$ python -q
>>> import numpy as np
>>> import numpy.linalg as la
>>> np.set_printoptions(precision=4, suppress=True, linewidth=120, legacy="1.25")
>>> O, _ = la.qr(np.array([[0.1, -0.6, -0.3, -0.6],
...     [1.2, 1.5, -0.5, -1.2],
...     [-0.5, 0.3, -1.0, 0.2],
...     [-0.8, 1.4, -1.0, -0.3]]))
>>> ev = np.array([-3, 2, 2, 1])
>>> M = O @ np.diag(ev) @ O.T
>>> M
array([[ 1.554 , -0.242 ,  0.5111, -0.1131],
       [-0.242 , -1.0774,  1.2683,  2.0609],
       [ 0.5111,  1.2683,  1.081 , -0.5843],
       [-0.1131,  2.0609, -0.5843,  0.4424]])
>>> ev, evecs = la.eigh(M)
>>> x0 = np.array([3, 2, 2, 1])
>>> la.eigvalsh(M[1:, 1:])
array([-2.9807,  1.4267,  2.    ])
>>> np.round(x0 @ M @ x0 / (x0 @ x0), 4), round(float(ev[0]), 4), round(ev[-1], 4)
(1.8359, -3.0, 2.0)
>>> evecs * np.maximum(ev, 0) @ evecs.T
array([[ 1.5668, -0.0881,  0.447 , -0.2157],
       [-0.0881,  0.7687,  0.4991,  0.8302],
       [ 0.447 ,  0.4991,  1.4015, -0.0714],
       [-0.2157,  0.8302, -0.0714,  1.2629]])
>>> round(np.abs(M).sum(axis=1).max(), 4), np.round(np.abs(ev).max(), 4)
(4.6486, 3.0)
>>> la.norm(M, axis=0)
array([1.6576, 2.66  , 1.8384, 2.1903])
>>> round(la.norm(M, 1), 4), round(la.norm(M, np.inf), 4)
(4.6486, 4.6486)
>>> round(float(la.norm(M) ** 2 / la.norm(M, 2) ** 2), 4)
2.0
>>> la.norm(M, axis=1)
array([1.6576, 2.66  , 1.8384, 2.1903])
>>> rng = np.random.default_rng(909095)
>>> z = rng.permutation(4)
>>> z
array([2, 1, 3, 0])
>>> other = M[z][:, z]
>>> other
array([[ 1.081 ,  1.2683, -0.5843,  0.5111],
       [ 1.2683, -1.0774,  2.0609, -0.242 ],
       [-0.5843,  2.0609,  0.4424, -0.1131],
       [ 0.5111, -0.242 , -0.1131,  1.554 ]])
>>> round(float(np.trace(other)), 4)
2.0
>>> round(la.det(other), 4), np.round(la.det(M[z]), 4)
(-12.0, -12.0)
>>> np.diag(other)
array([ 1.081 , -1.0774,  0.4424,  1.554 ])
>>> Uu, sv, Vt = la.svd(M, full_matrices=False)
>>> np.round(Uu.T @ M @ Vt.T, 4) + 0
array([[3., 0., 0., 0.],
       [0., 2., 0., 0.],
       [0., 0., 2., 0.],
       [0., 0., 0., 1.]])
>>> np.cumsum(sv ** 2) / np.sum(sv ** 2)
array([0.5   , 0.7222, 0.9444, 1.    ])
>>> round(float(np.sqrt((sv ** 2).sum())), 4), round(la.norm(M), 4)
(4.2426, 4.2426)
>>> np.round(Vt @ Vt.T, 4) + 0
array([[1., 0., 0., 0.],
       [0., 1., 0., 0.],
       [0., 0., 1., 0.],
       [0., 0., 0., 1.]])
>>> (sv > 1e-8).sum()
4
>>> np.abs(Uu[:, 0]).round(6).argmax()
1
>>> sv
array([3., 2., 2., 1.])
>>> t = np.radians(90)
>>> Rm = np.eye(4)
>>> Rm[2, 2] = Rm[0, 0] = np.cos(t)
>>> Rm[2, 0], Rm[0, 2] = -np.sin(t), np.sin(t)
>>> Rm.round(4) + 0
array([[ 0.,  0.,  1.,  0.],
       [ 0.,  1.,  0.,  0.],
       [-1.,  0.,  0.,  0.],
       [ 0.,  0.,  0.,  1.]])
>>> other = M @ Rm.T
>>> np.abs(other - M).max(axis=0)
array([1.5103, 0.    , 2.0651, 0.    ])
>>> np.allclose(la.norm(M, axis=1), la.norm(other, axis=1))
True
>>> other
array([[ 0.5111, -0.242 , -1.554 , -0.1131],
       [ 1.2683, -1.0774,  0.242 ,  2.0609],
       [ 1.081 ,  1.2683, -0.5111, -0.5843],
       [-0.5843,  2.0609,  0.1131,  0.4424]])
>>> round(float(la.det(Rm)), 4), np.trace(Rm)
(1.0, 2.0)
>>> la.svd(M, compute_uv=False), la.svd(other, compute_uv=False)
(array([3., 2., 2., 1.]), array([3., 2., 2., 1.]))
>>> t = np.deg2rad(90)
>>> F = np.eye(3)
>>> F[np.ix_([2, 1], [2, 1])] = [[np.cos(t), -np.sin(t)], [np.sin(t), np.cos(t)]]
>>> F.round(4) + 0
array([[ 1.,  0.,  0.],
       [ 0.,  0.,  1.],
       [ 0., -1.,  0.]])
>>> ev, evecs = la.eig(M)
>>> ev
array([ 2.,  1., -3.,  2.])
>>> r0, v = M[0], M[2]
>>> round(float(r0 @ r0), 4)
2.7475
>>> p = (r0 @ v) / (r0 @ r0) * r0
>>> v - p
array([-0.1144,  1.3657,  0.8753, -0.5387])
>>> round(float((v - p) @ r0), 4)
0.0
>>> round(la.norm(r0 + v) ** 2 + la.norm(r0 - v) ** 2, 4)
12.2543
>>> la.matrix_rank(np.outer(r0, v))
1
>>> other = M + rng.integers(-2, 3, (4, 3)) @ rng.integers(-2, 3, (3, 4))
>>> other
array([[ 1.554 ,  2.758 ,  0.5111, -2.1131],
       [-3.242 , -1.0774,  2.2683,  5.0609],
       [ 0.5111,  4.2683,  1.081 , -2.5843],
       [-2.1131,  9.0609,  0.4157, -2.5576]])
>>> other - M
array([[ 0.,  3.,  0., -2.],
       [-3.,  0.,  1.,  3.],
       [ 0.,  3.,  0., -2.],
       [-2.,  7.,  1., -3.]])
>>> x0 = np.array([-1, 2, -2, -2])
>>> rhs = M @ x0
>>> c, lr = np.zeros(4), 1 / la.norm(M, 2) ** 2
>>> for i in range(30):
...     c -= lr * M.T @ (M @ c - rhs)
...     if i % 5 == 0: print(i, round(la.norm(M @ c - rhs), 4))
... 
0 1.826
5 0.1875
10 0.0897
15 0.0497
20 0.0276
25 0.0153
>>> round(float(la.cond(M)), 4)
3.0
